$ ipython --no-banner

In [1]: import numpy as np

In [2]: from numpy import linalg as LA

In [3]: np.set_printoptions(precision=1, suppress=True, linewidth=160)

In [4]: def rd(a):
   ...:     return np.round(a, 1) + 0
   ...: 

In [5]: data = np.load("m.npy")

In [6]: data
Out[6]: 
array([[9, 0, 0, 0, 0, 0, 0, 0, 0, 0, 0],
       [4, 2, 0, 0, 0, 0, 0, 0, 0, 0, 0],
       [8, 2, 3, 0, 0, 0, 0, 0, 0, 0, 0],
       [6, 1, 0, 2, 0, 0, 0, 0, 0, 0, 0],
       [8, 9, 4, 6, 3, 0, 0, 0, 0, 0, 0],
       [8, 7, 7, 7, 2, 4, 0, 0, 0, 0, 0],
       [8, 3, 1, 5, 7, 9, 6, 0, 0, 0, 0],
       [1, 4, 1, 0, 9, 5, 1, 8, 0, 0, 0],
       [0, 7, 3, 9, 1, 3, 5, 6, 0, 0, 0],
       [7, 7, 0, 5, 7, 3, 1, 8, 1, 0, 0],
       [0, 9, 5, 8, 6, 3, 3, 6, 0, 7, 7]])

In [7]: np.allclose(data[:-1].T @ LA.lstsq(data[:-1].T, data[-1])[0], data[-1])
Out[7]: False

In [8]: np.abs(np.diag(LA.qr(data)[1])) > 1e-9
Out[8]: array([ True,  True,  True,  True,  True,  True,  True,  True,  True,  True, False])

In [9]: LA.lstsq(data[:-1].T, data[-1])[2]
Out[9]: np.int32(9)

In [10]: X = np.loadtxt("run12.csv", delimiter=",")

In [11]: X
Out[11]: 
array([[-2.1, -3.1,  1. ,  3.9, -3.9, -3. , -2. , -2. , -5. ],
       [-1.9, -3. ,  1.1,  4.2, -4. , -3.1, -2.1, -1.9, -5. ],
       [-1.8, -3. ,  1.1,  3.9, -3.9, -3.1, -1.9, -2.1, -5. ],
       [-2.1, -2.9,  1. ,  4. , -4.2, -2.9, -2.1, -2.2, -4.9],
       [-1.9, -3. ,  0.9,  4.1, -3.9, -3. , -2.1, -1.9, -4.9],
       [-2. , -3. ,  1. ,  4.2, -4.2, -3.1, -2. , -1.9, -5. ],
       [-2.1, -3. ,  1.1,  3.9, -4.1, -3.1, -2.1, -2. , -4.9],
       [-2. , -3.1,  1.2,  4. , -4.1, -3.2, -1.8, -1.9, -5. ],
       [-2.1, -3. ,  1. ,  3.8, -3.9, -3. , -2.1, -1.7, -5. ],
       [-2. , -3.1,  1. ,  3.9, -4. , -2.9, -1.9, -2.2, -5. ],
       [-2. , -2.8,  1.1,  4.1, -4.1, -3.2, -2. , -2.2, -5. ],
       [-2.1, -3.1,  1. ,  4.2, -4. , -2.9, -1.9, -2.1, -4.8],
       [-2. , -3. ,  1.1,  3.9, -4. , -3. , -2.1, -2.2, -5.1],
       [-2.1, -3.2,  1.1,  3.9, -4. , -3. , -1.9, -1.8, -5.1],
       [-1.9, -3.1,  0.9,  3.9, -4.1, -3. , -2. , -1.9, -5.1],
       [-2.1, -3.1,  1.1,  4.1, -4.1, -2.9, -2. , -2.1, -4.9],
       [-1. , -5.2,  4.2, -5. ,  2. ,  1. , -3.2, -2.9, -3.1],
       [-0.9, -5.1,  3.9, -5.1,  2. ,  1. , -3.1, -2.9, -3.2],
       [-1.1, -5. ,  4. , -5. ,  2. ,  1. , -3. , -3. , -3. ],
       [-1. , -5. ,  4. , -5. ,  2. ,  1. , -3. , -3. , -3. ],
       [-0.8, -5. ,  4. , -5. ,  1.8,  1.2, -2.8, -3. , -3.1],
       [-1. , -5. ,  4. , -5. ,  2. ,  1. , -3.1, -3.1, -3.2],
       [-1. , -5. ,  4.1, -4.9,  2.1,  1. , -2.9, -3. , -3.1],
       [-1. , -5.1,  3.9, -5.1,  2. ,  0.9, -3. , -3.1, -3.1],
       [-0.9, -4.7,  4. , -5.2,  1.9,  1.1, -3.1, -3.1, -2.9],
       [-1. , -5.1,  4. , -5.2,  1.8,  0.9, -3.1, -3. , -3.1],
       [-1.1, -5. ,  4.1, -5.1,  2.1,  0.9, -2.9, -3. , -3. ],
       [-0.9, -5. ,  4. , -5.1,  2.1,  1. , -3. , -3. , -3.2],
       [-1.1, -5.1,  4.1, -5. ,  1.9,  1. , -2.9, -2.9, -3.2],
       [-1. , -5. ,  4. , -4.8,  2.1,  0.9, -3.2, -3. , -3. ],
       [-1. , -5.1,  3.8, -5. ,  1.9,  1. , -2.9, -2.8, -3.2],
       [-0.9, -5. ,  4. , -5. ,  2. ,  1. , -2.9, -3. , -3. ]])

In [12]: G = np.cov(X, rowvar=False)

In [13]: rd(np.corrcoef(X[:, 2], X[:, 3])[0, 1])
Out[13]: np.float64(-1.0)

In [14]: np.argsort(-X.std(axis=0).round(6), kind="stable")
Out[14]: array([3, 4, 5, 2, 1, 8, 0, 6, 7])

In [15]: mat = np.loadtxt("data.csv", delimiter=",")

In [16]: mat
Out[16]: 
array([[ -2.7,   8.9,  -7.2,   0.2,   6.1,  -4.6,   2.9,  -9.8,   2.5,   2.4,   9.3],
       [-12.3,   7. ,   3.5,   9.3,  -5.4,  -3.4,   5.3,  -4.2,   3.4,   1.2,  -0.9],
       [-10.3,  -4.2,   4.1,  -2.2,  -7.9,   2.3,   3.1,   2. ,   0.8, -13.1,   1.6],
       [  2. ,  -6.4,  -9.5,  -1.6,  -4.7,  -6. ,   4.2,   5.7,  -2. ,  10.7,   6. ],
       [ -6.7,  -3.7,   5.1,  -9. ,   6.6,   4.5,  -6.6, -10.8,  -3.1,  -1.2,  -0.4],
       [ -4.9,  -4. ,   5.1,   3.2,  -7. ,   9.7,   6.6,   2.3,   7.3,  -1.2,  -8.9],
       [  0.2,   3.9,   7.5,  -2.1,  -1.3,  -7. ,   2. ,   5.9,  -9.3,  -3.2,  11.8],
       [ -3.2,   8.6,   6.6,  -6.5,  -1.6,  -0.1,  -7.4, -11. ,  -0.8,   3.5,   6.1],
       [ -7.2,   2.3,  -3.9,  -2.9,  -5.4,   7.8,   2.1,  -7.3,  11.2,  -6.7,   1.2],
       [ -5.8,   3.2,   7. ,  -0.2,  -4.6,  -6.6,  -6.5,   1.4,  -4. ,  -1.3, -13.4],
       [ -0.7,   3.6,  11.7,   3. ,  -8.9,   1.3,  -6.3,   4.2,  -8.8,  -0.2,   5.2],
       [ -2. ,   6.3,   1.8,  -6.7,   4. ,   7.8,   0.7,   3.8,   1.1, -10.8,   9.9],
       [ -3.4,  -6.3,   5.8,   4.3,  12.2,   3.3,   9.4,   6.6,  -0.1,   1.8,  -1.7]])

In [17]: proj = mat @ LA.solve(mat.T @ mat, mat.T)

In [18]: np.allclose(proj @ proj, proj)
Out[18]: True

In [19]: rd(np.trace(proj))
Out[19]: np.float64(11.0)
